% python3 -q
>>> import numpy as np
>>> np.set_printoptions(suppress=True, linewidth=140)
>>> def rnd(a):
...     return np.round(a, 4) + 0
... 
>>> M = np.load("data.npy")
>>> print(M)
[[1 0 1 2 1 2 3]
 [3 0 0 2 2 0 3]
 [2 0 3 1 1 2 1]
 [0 2 2 1 2 1 0]
 [3 2 0 0 1 0 0]
 [3 2 3 1 0 0 0]
 [3 0 2 3 0 1 0]]
>>> r0, v = M[6], M[0]
>>> print(r0 @ r0)
23
>>> print(r0 @ v)
13
>>> p = (r0 @ v) / (r0 @ r0) * r0
>>> print(rnd(p))
[1.6957 0.     1.1304 1.6957 0.     0.5652 0.    ]
>>> print(rnd(np.linalg.norm(r0 + v) ** 2 + np.linalg.norm(r0 - v) ** 2))
86.0
>>> print(np.linalg.matrix_rank(np.outer(r0, v)))
1
>>> print(rnd((v - p) @ r0))
0.0
>>> print(np.outer(r0, v))
[[3 0 3 6 3 6 9]
 [0 0 0 0 0 0 0]
 [2 0 2 4 2 4 6]
 [3 0 3 6 3 6 9]
 [0 0 0 0 0 0 0]
 [1 0 1 2 1 2 3]
 [0 0 0 0 0 0 0]]
>>> rng = np.random.default_rng(177238)
>>> idx = rng.permutation(7)
>>> print(idx)
[0 4 5 6 2 3 1]
>>> A2 = M[idx][:, idx]
>>> print(np.allclose(A2, M))
False
>>> print(A2)
[[1 1 2 3 1 2 0]
 [3 1 0 0 0 0 2]
 [3 0 0 0 3 1 2]
 [3 0 1 0 2 3 0]
 [2 1 2 1 3 1 0]
 [0 2 1 0 2 1 2]
 [3 2 0 3 0 2 0]]
>>> print(rnd(np.linalg.det(A2)), rnd(np.linalg.det(M[idx])))
-1110.0 1110.0
>>> print(np.trace(A2))
6
>>> vec = np.array([5, 4, -2, -4, 4, 1, 2])
>>> target = M @ vec
>>> print(target)
[ 7 21  8  9 27 13  0]
>>> print(rnd(np.linalg.solve(M, target + M[:, 6])))
[ 5.  4. -2. -4.  4.  1.  3.]
>>> print(rnd(np.linalg.solve(M.T, M[5])))
[0. 0. 0. 0. 0. 1. 0.]
>>> print(rnd(np.linalg.solve(M, -1 * target)))
[-5. -4.  2.  4. -4. -1. -2.]
>>> print(rnd(np.linalg.solve(M, target)))
[ 5.  4. -2. -4.  4.  1.  2.]
>>> print(rnd(np.linalg.solve(M, M[:, 3])))
[0. 0. 0. 1. 0. 0. 0.]
>>> q, _ = np.linalg.qr(np.array([[-0.5, 0.2, 1.4], [-0.6, -1.2, 1.3], [-1.0, -0.2, -0.2]]))
>>> V, _ = np.linalg.qr(np.array([[1.0, -0.3, 0.0], [-0.4, -0.3, 1.3], [0.6, -1.6, 0.6]]))
>>> sv = 3 * 0.9 ** np.arange(3)
>>> m1 = q[:, :3] * sv @ V[:3]
>>> print(rnd(m1))
[[ 2.2969  0.7516 -0.897 ]
 [ 0.6707  0.9985  2.481 ]
 [ 1.5367 -2.2226  0.8039]]
>>> print(rnd((m1 - m1.T) / 2))
[[ 0.      0.0405 -1.2168]
 [-0.0405  0.      2.3518]
 [ 1.2168 -2.3518  0.    ]]
>>> print(rnd((m1 + m1.T) / 2))
[[2.2969 0.7112 0.3199]
 [0.7112 0.9985 0.1292]
 [0.3199 0.1292 0.8039]]
>>> print(rnd(np.linalg.matrix_power(m1, 3)))
[[ 11.7      9.8094   6.4063]
 [ 17.0894  -8.0824 -12.2465]
 [ -3.9899  13.4966 -15.032 ]]
>>> print(rnd(np.linalg.det(m1)))
19.683
>>> print(rnd(np.abs(np.linalg.eigvals(m1)).max()))
2.7335
>>> q = m1.astype(float).copy()
>>> for j in range(3):
...     q[:, j] -= q[:, :j] @ (q[:, :j].T @ q[:, j])
...     q[:, j] /= np.linalg.norm(q[:, j])
... 
>>> print(rnd(q.T @ q))
[[1. 0. 0.]
 [0. 1. 0.]
 [0. 0. 1.]]
>>> print(rnd(q.T @ m1))
[[ 2.8438 -0.3584  0.2951]
 [ 0.      2.5246  0.0484]
 [ 0.      0.      2.7416]]
>>> mat = np.array([[-1.95, 8.0, -2.0], [-2.0, 5.05, -2.0], [-2.0, 8.0, -1.95]])
>>> print(rnd(np.einsum("ij,ji->", mat, mat)))
-22.8925
>>> print(rnd(np.einsum("ii->", mat)))
1.15
>>> print([round(float(x), 4) for x in np.linalg.svd(mat, compute_uv=False)[:3]])
[13.2771, 0.9078, 0.05]
>>> print(np.argsort(-np.linalg.norm(mat, axis=0).round(6), kind="stable")[:3])
[1 0 2]
>>> print(np.linalg.cond(mat) > 100)
True
>>> vec = np.array([-2, 5, 2])
>>> print((mat @ vec).argmax())
2
>>> print(mat * vec)
[[ 3.9  40.   -4.  ]
 [ 4.   25.25 -4.  ]
 [ 4.   40.   -3.9 ]]
>>> print(np.linalg.norm(mat @ vec) <= np.linalg.norm(mat, 2) * np.linalg.norm(vec) + 1e-9)
True
>>> print(np.einsum("ij,j->i", mat, vec))
[39.9  25.25 40.1 ]
>>> print(mat @ vec)
[39.9  25.25 40.1 ]
>>> print(rnd(mat @ np.ones(3)))
[4.05 1.05 4.05]
>>> print(mat @ np.eye(3)[2])
[-2.   -2.   -1.95]
>>> print(np.sign((mat @ vec).round(6)))
[1. 1. 1.]
>>> E = np.load("arr.npy")
>>> print(E)
[[ 1.9037  0.968   0.0434  2.0257  2.0507  0.0794  0.0105  2.0202 -0.0517  0.1717]
 [ 2.034   0.9614 -0.0831  2.0614  1.8549  0.0644 -0.0272  2.165   0.0394  0.0464]
 [ 2.0775  1.0678 -0.0402  2.0883  2.0153 -0.0726 -0.107   1.9702  0.0288 -0.0611]
 [ 2.2289  1.0361  0.1471  1.8762  2.0284  0.035   0.0321  1.8077 -0.0153 -0.1282]
 [ 2.1171  1.1492  0.0079  2.0793  2.0332  0.1002  0.0692  1.8665  0.1785 -0.1442]
 [ 2.0856  1.9952  0.9104  0.0182 -0.0462  0.8424  0.8499  2.0342 -0.0196 -0.0195]
 [ 2.0645  2.068   1.2085  0.014   0.0655  0.97    1.1215  1.9742 -0.108   0.0761]
 [ 1.9691  1.7712  0.9916  0.1828 -0.0756  1.0146  0.9853  2.0426  0.1394 -0.0068]
 [ 1.9932  2.0671  0.9045  0.057   0.1687  0.9523  0.9281  2.0466  0.0187 -0.0046]
 [ 2.0041  2.0782  0.8822  0.1931 -0.0171  1.0119  0.8225  2.1414 -0.1072  0.0883]
 [-0.0721  1.9649  0.0511 -0.0879  1.912  -0.0198  0.1478  1.9522  0.8254 -0.0416]
 [ 0.0268  2.2566 -0.1161 -0.003   2.0142 -0.1211 -0.157   1.9565  1.0115  0.1044]
 [ 0.0587  2.1004  0.0647 -0.1167  1.9555 -0.1565 -0.0688  1.8748  1.0673  0.004 ]
 [-0.0285  2.0252 -0.05    0.1158  2.0493 -0.2496  0.0563  1.8883  0.9583 -0.1458]
 [ 0.0258  2.1189  0.0454  0.0758  2.1267  0.0723  0.1401  1.9001  0.847   0.0651]]
>>> A2 = np.c_[E[:, :8] @ np.array([[1, -4, -8, -6, -7, -5, 7, -7],
...     [3, 5, 9, 4, -8, -3, 3, 6],
...     [-7, -2, -4, 9, 7, 6, -7, 4],
...     [-3, 5, 5, 9, -3, 9, 9, -1],
...     [-7, -4, -4, 3, -1, -5, 6, -2],
...     [-9, -8, 2, -2, 1, 4, -9, 7],
...     [-3, 0, -8, -8, 5, 9, 8, -7],
...     [8, -4, -2, 3, 3, 7, 3, 5]]), np.array([0, 2, 2, 2, 1, -1, 0, 0, 0, 2, -2, 1, 0, -2, 1])]
>>> print(rnd(A2))
[[ -0.5126  -9.6519  -8.7311  23.0416 -22.7014  10.3692  51.8916  -2.8881   0.    ]
 [  3.1534  -9.4506  -8.3832  21.5948 -24.1266  10.8931  53.0837  -3.107    2.    ]
 [  1.9263  -7.8103  -7.6983  23.1968 -26.3435   7.4241  54.6218  -4.3236   2.    ]
 [ -1.4696 -10.2727 -11.6295  20.1622 -24.8998   6.4564  52.102   -5.6715   2.    ]
 [ -1.1383  -8.7421  -8.4481  21.6241 -26.1834   8.6511  54.3762  -4.4891   1.    ]
 [  8.1095 -14.7874 -11.2766   1.3046 -13.0019  14.7017  19.4188  11.2063  -1.    ]
 [  3.0076 -16.1838 -13.9104   2.0946 -10.1434  18.3159  18.8796  11.456    0.    ]
 [  4.5758 -16.0744 -12.5004   1.8292  -9.416   20.038   18.2265  11.1964   0.    ]
 [  5.5289 -15.6409 -10.9629   2.2792 -12.7648  15.4175  20.3413  12.0762   0.    ]
 [  7.1603 -15.0167  -8.6629   3.735  -13.4925  17.3014  19.6203  13.8432   2.    ]
 [  7.697   -5.7272   4.8426  18.4108  -9.9293  -0.6623  22.9304  17.3502  -2.    ]
 [ 10.7318  -3.521    9.5884  21.204  -16.0949  -5.9003  25.5317  18.896    1.    ]
 [  9.1819  -4.5149   6.2575  19.9357 -13.2427  -5.1559  23.4244  17.4161   0.    ]
 [  8.8885  -2.8346   6.3104  20.7256 -13.052   -2.711   27.9258  15.2365  -2.    ]
 [  5.0802  -5.9061   5.7779  20.2266 -12.695   -1.3138  25.8323  17.4111   1.    ]]
>>> print(np.linalg.matrix_rank(np.c_[E, A2]))
11
>>> print(np.linalg.matrix_rank(A2))
9
>>> print(rnd(np.linalg.norm(A2, "nuc")))
305.2075
>>> print(rnd(A2[0] @ A2[7]))
1639.0932
>>> print(rnd(np.linalg.norm(A2) ** 2 / np.linalg.norm(A2, 2) ** 2))
1.1933
>>> print(rnd(np.linalg.norm(A2, 2)))
174.2682
>>> print(rnd(np.linalg.norm(A2, 1)), rnd(np.linalg.norm(A2, np.inf)))
488.2064 135.7924
>>> proj = E @ np.linalg.solve(E.T @ E, E.T)
>>> print(rnd(np.trace(proj)))
10.0
>>> r0 = np.array([1, 0, 3])
>>> print(rnd(np.polyval(r0, E[3])))
[7.968  4.0735 3.0216 6.5201 7.1144 3.0012 3.001  6.2678 3.0002 3.0164]
>>> vec = np.array([5, 0, 1, 0, 0, 3, 5, 0, 1, 1])
>>> target = E @ vec
>>> print(rnd(np.linalg.solve(E.T @ E, E.T @ target)))
[5. 0. 1. 0. 0. 3. 5. 0. 1. 1.]
>>> print(rnd(np.linalg.pinv(E) @ E))
[[1. 0. 0. 0. 0. 0. 0. 0. 0. 0.]
 [0. 1. 0. 0. 0. 0. 0. 0. 0. 0.]
 [0. 0. 1. 0. 0. 0. 0. 0. 0. 0.]
 [0. 0. 0. 1. 0. 0. 0. 0. 0. 0.]
 [0. 0. 0. 0. 1. 0. 0. 0. 0. 0.]
 [0. 0. 0. 0. 0. 1. 0. 0. 0. 0.]
 [0. 0. 0. 0. 0. 0. 1. 0. 0. 0.]
 [0. 0. 0. 0. 0. 0. 0. 1. 0. 0.]
 [0. 0. 0. 0. 0. 0. 0. 0. 1. 0.]
 [0. 0. 0. 0. 0. 0. 0. 0. 0. 1.]]
>>> target = target + 0.1 * rng.normal(size=15)
>>> print(rnd(target))
[10.0564 10.2025  9.4865 11.276  11.3756 17.984  20.0999 19.1002 18.4372 18.1111  1.1564  0.0757  0.5255  0.1831  2.0377]
>>> beta, *_ = np.linalg.lstsq(E, target)
>>> print(rnd(np.linalg.norm(target - E @ beta)))
0.1309
>>> print([round(float(np.linalg.norm(np.linalg.solve(E.T @ E + lam * np.eye(10), E.T @ target))), 2) for lam in (0, 1, 10, 100)])
[8.19, 5.71, 4.69, 2.23]
>>> print(beta.round())
[ 5.  0.  1.  1. -0.  3.  5. -0.  1.  1.]
>>> X = np.load("test12.npy")
>>> print(X)
[[-3  0 -2  0  0  0  0]
 [ 0  2  0  2  2  2  2]
 [-3  0  2  0  0  0  0]
 [ 0  1  0  0  2  2  3]
 [ 0  0  0  0 -1  1 -1]
 [ 0 -2  0 -1 -1  1  1]
 [ 0  0  0 -2  3  1 -1]]
>>> proj = np.triu(np.array([[0, 3, 1], [3, 1, 1], [3, 2, 2]]), 1) + np.eye(3)
>>> A2 = proj @ m1 @ np.linalg.inv(proj)
>>> print(rnd(np.linalg.det(A2)))
19.683
>>> print(rnd(np.poly(A2)))
[  1.      -4.0994  11.3312 -19.683 ]
>>> print(np.linalg.matrix_rank(A2))
3
>>> print(rnd(A2))
[[  5.8457 -16.0124  17.5166]
 [  2.2074  -7.8461   8.9237]
 [  1.5367  -6.8326   6.0999]]
>>> A2 = np.array([[-2, -1], [-1, 2]])
>>> cent = np.array([[3, 3, 0, 2], [3, 3, 0, 1], [0, 1, 0, 1], [3, 2, 0, 2]])
>>> J = np.block([[A2, np.array([[-3, -5, 0, 5], [4, 2, 3, 3]])], [np.zeros((4, 2)), cent]])
>>> print(J)
[[-2. -1. -3. -5.  0.  5.]
 [-1.  2.  4.  2.  3.  3.]
 [ 0.  0.  3.  3.  0.  2.]
 [ 0.  0.  3.  3.  0.  1.]
 [ 0.  0.  0.  1.  0.  1.]
 [ 0.  0.  3.  2.  0.  2.]]
>>> rk = np.linalg.matrix_rank(J)
>>> print(rk)
5
>>> null = np.linalg.svd(J)[2][rk:].T
>>> print([int(np.linalg.matrix_rank(J[:, :j + 1])) for j in range(6)])
[1, 2, 3, 4, 4, 5]
>>> print(np.allclose(J @ null, 0))
True
>>> print([int(np.linalg.matrix_rank(np.delete(J, i, axis=0))) for i in range(6)])
[4, 4, 5, 5, 5, 5]
>>> print(np.linalg.matrix_rank(J.T @ J), np.linalg.matrix_rank(J @ J.T))
5 5
>>> print(np.linalg.lstsq(J[:-1].T, J[-1])[2])
5
>>> print(np.unique(J.round(6), axis=0).shape)
(6, 6)
>>> print(np.abs(np.diag(np.linalg.qr(J)[1])) > 1e-9)
[ True  True  True  True False  True]
>>> print(rnd(J @ np.linalg.pinv(J) @ J))
[[-2. -1. -3. -5.  0.  5.]
 [-1.  2.  4.  2.  3.  3.]
 [ 0.  0.  3.  3.  0.  2.]
 [ 0.  0.  3.  3.  0.  1.]
 [ 0.  0.  0.  1.  0.  1.]
 [ 0.  0.  3.  2.  0.  2.]]
>>> arr = np.load("run19.npy")
>>> print(arr)
[[-3 -3 -2]
 [-3 -3 -2]
 [-2 -2 -1]]
>>> U, sv, Vh = np.linalg.svd(arr)
>>> V = Vh[:(sv > 1e-8).sum()]
>>> vec = arr[2] + 4 * arr[0] + rng.integers(2) * np.eye(3)[2]
>>> print(vec)
[-14. -14.  -8.]
>>> print(np.allclose(V.T @ V @ vec, vec))
True
>>> print(rnd(np.diag(V.T @ V)))
[0.5 0.5 1. ]
>>> print(rnd(np.trace(np.linalg.pinv(arr) @ arr)))
2.0
>>> print(rnd(arr @ np.linalg.pinv(arr) @ arr))
[[-3. -3. -2.]
 [-3. -3. -2.]
 [-2. -2. -1.]]
>>> print(np.unique(arr.round(6), axis=0).shape)
(2, 3)
>>> print(np.allclose(arr[:-1].T @ np.linalg.lstsq(arr[:-1].T, arr[-1])[0], arr[-1]))
False
>>> print(np.linalg.lstsq(arr[:-1].T, arr[-1])[2])
1
>>> print(rnd(np.sort(np.abs(np.linalg.eigvals(arr)))))
[0.     0.2749 7.2749]
>>> print(arr @ arr)
[[22 22 14]
 [22 22 14]
 [14 14  9]]
>>> print((arr - arr.T) / 2)
[[0. 0. 0.]
 [0. 0. 0.]
 [0. 0. 0.]]
>>> print(np.allclose(arr @ arr.T, arr.T @ arr))
True
>>> print(np.linalg.matrix_power(arr, 2))
[[22 22 14]
 [22 22 14]
 [14 14  9]]
>>> print(rnd(np.abs(np.linalg.eigvals(arr)).max()))
7.2749
>>> rk = np.linalg.matrix_rank(arr)
>>> print(rk)
2
>>> null = np.linalg.svd(arr)[2][rk:].T
>>> print([int(np.linalg.matrix_rank(arr[:i])) for i in range(1, len(arr) + 1)])
[1, 1, 2]
>>> print(np.linalg.matrix_rank(arr.T @ arr), np.linalg.matrix_rank(arr @ arr.T))
2 2
>>> print([int(np.linalg.matrix_rank(arr[:, :j + 1])) for j in range(3)])
[1, 1, 2]
>>> print(null.shape)
(3, 1)
>>> F = np.load("block14.npy")
>>> print(F)
[[  8.3808 -10.0325  17.5917   1.6569   4.8365 -14.4072]
 [-19.4088   0.6479   7.8573  26.0483  -6.6629  34.8376]
 [-17.8663   2.4505  10.5354  27.3034  -5.6937  34.0259]
 [-19.9507   3.364   10.1157  28.8998  -5.3399  34.2323]
 [  7.8882  -9.2137  15.894    1.8104   3.4573 -15.483 ]
 [-19.6735   1.5101  10.2977  25.584   -2.9541  35.5237]
 [ 34.746  -36.8958 -25.0624 -10.7811 -27.8564  17.4621]
 [  8.5622  -8.0935  15.952    1.5512   5.6133 -14.0568]
 [ 33.577  -39.2331 -24.0837  -8.9826 -27.0592  17.0392]
 [  8.5415  -8.4621  15.2774   2.096    4.5495 -13.7932]
 [ 35.0806 -37.1564 -22.7796 -11.2906 -25.3619  14.2136]
 [  8.8752  -5.9221  16.4619   1.7036   3.4274 -11.1431]
 [  8.1633  -7.3244  14.2351  -0.0771   4.9419 -15.4258]
 [-19.573    2.5304   9.9068  25.385   -4.9707  35.2272]
 [ 34.8961 -37.7218 -24.4924 -11.6644 -25.9729  15.8865]
 [-19.4114   4.6712   9.2108  24.7444  -5.8049  35.4958]
 [ 35.7221 -37.4197 -24.3012 -10.6931 -25.9457  16.0974]
 [ 35.977  -37.5971 -22.4686  -9.9301 -25.0497  14.4996]
 [-20.4734   3.2495   9.0218  27.5504  -5.7649  33.3471]
 [ 35.1633 -37.621  -23.7927  -9.9973 -24.3195  16.9032]
 [  8.3443  -6.1823  15.0413   2.683    4.0163 -13.8476]
 [ 35.7014 -40.2383 -22.7443 -10.3672 -25.8138  16.4718]
 [-19.5238   1.2232   9.0065  26.0991  -5.608   32.6547]
 [ 36.3446 -38.7241 -22.9842 -10.5306 -25.538   15.1334]]
>>> vec = np.array([2, 0, 2, 0, 0, 2])
>>> target = F @ vec
>>> print(rnd(np.linalg.lstsq(F, target)[0]))
[2. 0. 2. 0. 0. 2.]
>>> print(rnd(np.linalg.pinv(F) @ F))
[[1. 0. 0. 0. 0. 0.]
 [0. 1. 0. 0. 0. 0.]
 [0. 0. 1. 0. 0. 0.]
 [0. 0. 0. 1. 0. 0.]
 [0. 0. 0. 0. 1. 0.]
 [0. 0. 0. 0. 0. 1.]]
>>> target = target + 0.02 * rng.normal(size=24)
>>> print(rnd(target))
[23.1398 46.5668 53.3959 48.7742 16.6098 52.3063 54.277  20.8986 53.0702 20.0456 53.0044 28.4274 13.9732 51.1113 52.5941 50.6096 55.0224
 55.999  43.802  56.5801 19.0409 58.8792 44.2927 57.0192]
>>> beta, *_ = np.linalg.lstsq(F, target)
>>> print(beta.round())
[ 2. -0.  2. -0.  0.  2.]
>>> print(rnd(beta))
[ 1.9975 -0.002   2.0037 -0.0066  0.0005  2.0029]
